In [1]: import numpy as np

In [2]: np.set_printoptions(precision=2, suppress=True, linewidth=120, floatmode="fixed")

In [3]: m1 = np.load("out6.npy")

In [4]: m1
Out[4]: 
array([[ 0,  5,  0],
       [-3,  2,  2],
       [-2,  5,  0],
       [ 0,  0,  0],
       [ 0,  0,  0],
       [ 0,  0,  0],
       [ 0,  0,  0],
       [ 3,  3, -2],
       [ 0,  0,  0],
       [-3,  2,  2],
       [ 1,  3, -2],
       [ 3,  3, -2],
       [ 4,  6, -4],
       [ 3,  3, -2],
       [ 0,  0,  0],
       [ 0,  0,  0],
       [-2,  5,  0]])

In [5]: Xc = (m1 - m1.mean(axis=0)) / m1.std(axis=0)

In [6]: print(Xc.std(axis=0))
[1.00 1.00 1.00]

In [7]: np.argwhere(np.abs(Xc) > 2)
Out[7]: array([[12,  2]])

In [8]: coef = np.linalg.lstsq(np.delete(Xc, 2, axis=1), Xc[:, 2])[0]

In [9]: round(1 - np.var(Xc[:, 2] - np.delete(Xc, 2, axis=1) @ coef), 2)
Out[9]: np.float64(0.92)

In [10]: np.abs(coef).argmax()
Out[10]: np.int64(0)

In [11]: arr = np.array([[2.25, 0.9, -1.77],
    ...:     [-0.82, 0.26, 2.88],
    ...:     [-2.95, -0.17, 0.49],
    ...:     [-0.78, -2.46, 1.52],
    ...:     [-1.33, 1.71, 2.08],
    ...:     [1.59, -2.38, -0.91],
    ...:     [2.69, -0.92, 0.95],
    ...:     [-1.54, -2.24, 1.26],
    ...:     [-2.46, 0.9, -1.46],
    ...:     [0.6, 2.54, -1.47],
    ...:     [-2.62, -0.7, -1.29],
    ...:     [-0.82, -2.22, -1.84],
    ...:     [0.97, 2.19, -1.8],
    ...:     [1.02, 1.32, 2.49],
    ...:     [-2.08, 1.4, -1.65],
    ...:     [-2.24, 0.06, 2.0],
    ...:     [0.41, -2.88, -0.71],
    ...:     [-1.29, -2.64, 0.59]])

In [12]: cent = arr[[9, 16]].astype(float)

In [13]: for _ in range(4):
    ...:     labels = np.linalg.norm(arr[:, None] - cent, axis=-1).argmin(axis=1)
    ...:     cent = np.array([arr[labels == j].mean(axis=0) for j in range(2)])
    ...: 

In [14]: labels
Out[14]: array([0, 1, 1, 1, 0, 1, 1, 1, 0, 0, 1, 1, 0, 0, 0, 1, 1, 1])

In [15]: cent[1] - cent[0]
Out[15]: array([-0.61, -3.05,  0.96])

In [16]: print(np.bincount(labels))
[ 7 11]

In [17]: P = arr @ np.linalg.solve(arr.T @ arr, arr.T)

In [18]: print(np.trace(P))
3.0

In [19]: rng = np.random.default_rng(648046)

In [20]: F = np.eye(3, dtype=int)[rng.permutation(3)] * np.array([-2, -2, 2])

In [21]: F
Out[21]: 
array([[ 0, -2,  0],
       [ 0,  0,  2],
       [-2,  0,  0]])

In [22]: th = np.radians(135)

In [23]: r_ = np.eye(3)

In [24]: r_[2, 2] = r_[1, 1] = np.cos(th)

In [25]: r_[2, 1], r_[1, 2] = -np.sin(th), np.sin(th)

In [26]: r_
Out[26]: 
array([[ 1.00,  0.00,  0.00],
       [ 0.00, -0.71,  0.71],
       [ 0.00, -0.71, -0.71]])

In [27]: A2 = F @ r_.T

In [28]: A2
Out[28]: 
array([[ 0.00,  1.41,  1.41],
       [ 0.00,  1.41, -1.41],
       [-2.00,  0.00,  0.00]])

In [29]: np.allclose(F @ F.T, A2 @ A2.T)
Out[29]: True

In [30]: print(np.abs(A2 - F).max(axis=0))
[0.00 3.41 3.41]

In [31]: print(F @ F.T)
[[4 0 0]
 [0 4 0]
 [0 0 4]]

In [32]: np.linalg.svd(F, compute_uv=False)
Out[32]: array([2.00, 2.00, 2.00])

In [33]: W0 = np.array([[8.71, 2.11, 1.75],
    ...:     [4.17, -0.62, -1.83],
    ...:     [-5.37, -0.87, -0.41],
    ...:     [3.33, 1.19, 1.34],
    ...:     [1.2, 1.46, 2.22],
    ...:     [9.94, 3.62, 3.91],
    ...:     [-3.95, 3.92, 7.11],
    ...:     [-6.27, 0.95, 2.67],
    ...:     [8.76, 2.04, 1.62],
    ...:     [-4.51, -2.72, -3.42],
    ...:     [1.15, 1.44, 2.09],
    ...:     [-5.33, -0.89, -0.36],
    ...:     [-8.69, -2.19, -1.73],
    ...:     [5.12, -2.32, -4.9],
    ...:     [5.07, -2.4, -4.84],
    ...:     [-0.33, -3.4, -5.33],
    ...:     [-5.38, -0.83, -0.39],
    ...:     [5.43, 0.85, 0.37],
    ...:     [6.36, -0.91, -2.66],
    ...:     [2.13, -0.21, -0.91]])

In [34]: x0 = np.array([0, 0, 2])

In [35]: np.sign((W0 @ x0).round(6))
Out[35]: 
array([ 1.00, -1.00, -1.00,  1.00,  1.00,  1.00,  1.00,  1.00,  1.00, -1.00,  1.00, -1.00, -1.00, -1.00, -1.00, -1.00,
       -1.00,  1.00, -1.00, -1.00])

In [36]: W0 @ np.eye(3)[1]
Out[36]: 
array([ 2.11, -0.62, -0.87,  1.19,  1.46,  3.62,  3.92,  0.95,  2.04, -2.72,  1.44, -0.89, -2.19, -2.32, -2.40, -3.40,
       -0.83,  0.85, -0.91, -0.21])

In [37]: np.linalg.norm(W0 @ x0) <= np.linalg.norm(W0, 2) * np.linalg.norm(x0) + 1e-9
Out[37]: np.True_

In [38]: x0 = np.array([0, 0, 0])

In [39]: y = W0 @ x0

In [40]: print(np.linalg.solve(W0.T @ W0, W0.T @ y))
[ 0.00  0.00 -0.00]

In [41]: np.round(np.linalg.pinv(W0) @ W0, 2) + 0
Out[41]: 
array([[1.00, 0.00, 0.00],
       [0.00, 1.00, 0.00],
       [0.00, 0.00, 1.00]])

In [42]: np.linalg.lstsq(W0, y)[0]
Out[42]: array([0.00, 0.00, 0.00])

In [43]: y = y + 0.02 * rng.normal(size=20)

In [44]: y.round(2) + 0
Out[44]: 
array([-0.02,  0.02, -0.04, -0.01,  0.00, -0.02, -0.02,  0.03, -0.02,  0.00,  0.00,  0.00,  0.00,  0.00, -0.02, -0.03,
        0.00, -0.04,  0.02,  0.00])

In [45]: coef, *_ = np.linalg.lstsq(W0, y)

In [46]: print(coef)
[-0.01  0.09 -0.06]

In [47]: print(coef.round())
[-0.00  0.00 -0.00]

In [48]: A = np.array([[1.5, 0.5, 0.4, -1.9],
    ...:     [-0.4, 1.1, -1.7, -1.1],
    ...:     [0.6, -0.7, 1.3, -1.0]])

In [49]: A[2] = A[0] + 0.05 * rng.normal(size=4)

In [50]: print(A)
[[ 1.50  0.50  0.40 -1.90]
 [-0.40  1.10 -1.70 -1.10]
 [ 1.49  0.50  0.34 -1.81]]

In [51]: u, r1 = A[0], A[2]

In [52]: np.round(u @ r1, 2)
Out[52]: np.float64(6.06)

In [53]: p = (u @ r1) / (u @ u) * u

In [54]: np.outer(u, r1)
Out[54]: 
array([[ 2.23,  0.75,  0.50, -2.72],
       [ 0.74,  0.25,  0.17, -0.91],
       [ 0.60,  0.20,  0.13, -0.73],
       [-2.83, -0.95, -0.64,  3.44]])

In [55]: np.round((r1 - p) @ u, 2)
Out[55]: np.float64(-0.0)

In [56]: print(np.linalg.matrix_rank(A, rtol=0.1))
2

In [57]: A2 = np.array([[2, -1, 3, -3]])

In [58]: X = A2.T @ A2

In [59]: X
Out[59]: 
array([[ 4, -2,  6, -6],
       [-2,  1, -3,  3],
       [ 6, -3,  9, -9],
       [-6,  3, -9,  9]])

In [60]: left, sig, vt = np.linalg.svd(X)

In [61]: print(sig.round(2) + 0)
[23.00  0.00  0.00  0.00]

In [62]: A2 = left[:, :1] @ np.diag(sig[:1]) @ vt[:1]

In [63]: np.round(np.linalg.norm(X - A2, 2), 2), round(sig[1], 2)
Out[63]: (np.float64(0.0), np.float64(0.0))

In [64]: np.round(np.linalg.norm(X - A2) / np.linalg.norm(X), 2)
Out[64]: np.float64(0.0)

In [65]: np.allclose(X[:-1].T @ np.linalg.lstsq(X[:-1].T, X[-1])[0], X[-1])
Out[65]: True

In [66]: np.abs(np.diag(np.linalg.qr(X)[1])) > 1e-9
Out[66]: array([ True, False, False, False])

In [67]: np.unique(X.round(6), axis=0).shape
Out[67]: (4, 4)

In [68]: print(round(np.trace(np.linalg.pinv(X) @ X), 2))
1.0

In [69]: X @ np.linalg.pinv(X) @ X
Out[69]: 
array([[ 4.00, -2.00,  6.00, -6.00],
       [-2.00,  1.00, -3.00,  3.00],
       [ 6.00, -3.00,  9.00, -9.00],
       [-6.00,  3.00, -9.00,  9.00]])

In [70]: np.linalg.lstsq(X[:-1].T, X[-1])[2]
Out[70]: np.int32(1)

In [71]: left, sig, vt = np.linalg.svd(X)

In [72]: V = vt[:(sig > 1e-8).sum()]

In [73]: x0 = X[2] + 5 * X[3] + rng.integers(2) * np.eye(4)[1]

In [74]: x0
Out[74]: array([-24.00,  13.00, -36.00,  36.00])

In [75]: np.diag(V.T @ V)
Out[75]: array([0.17, 0.04, 0.39, 0.39])

In [76]: np.allclose(V.T @ V @ x0, x0)
Out[76]: False
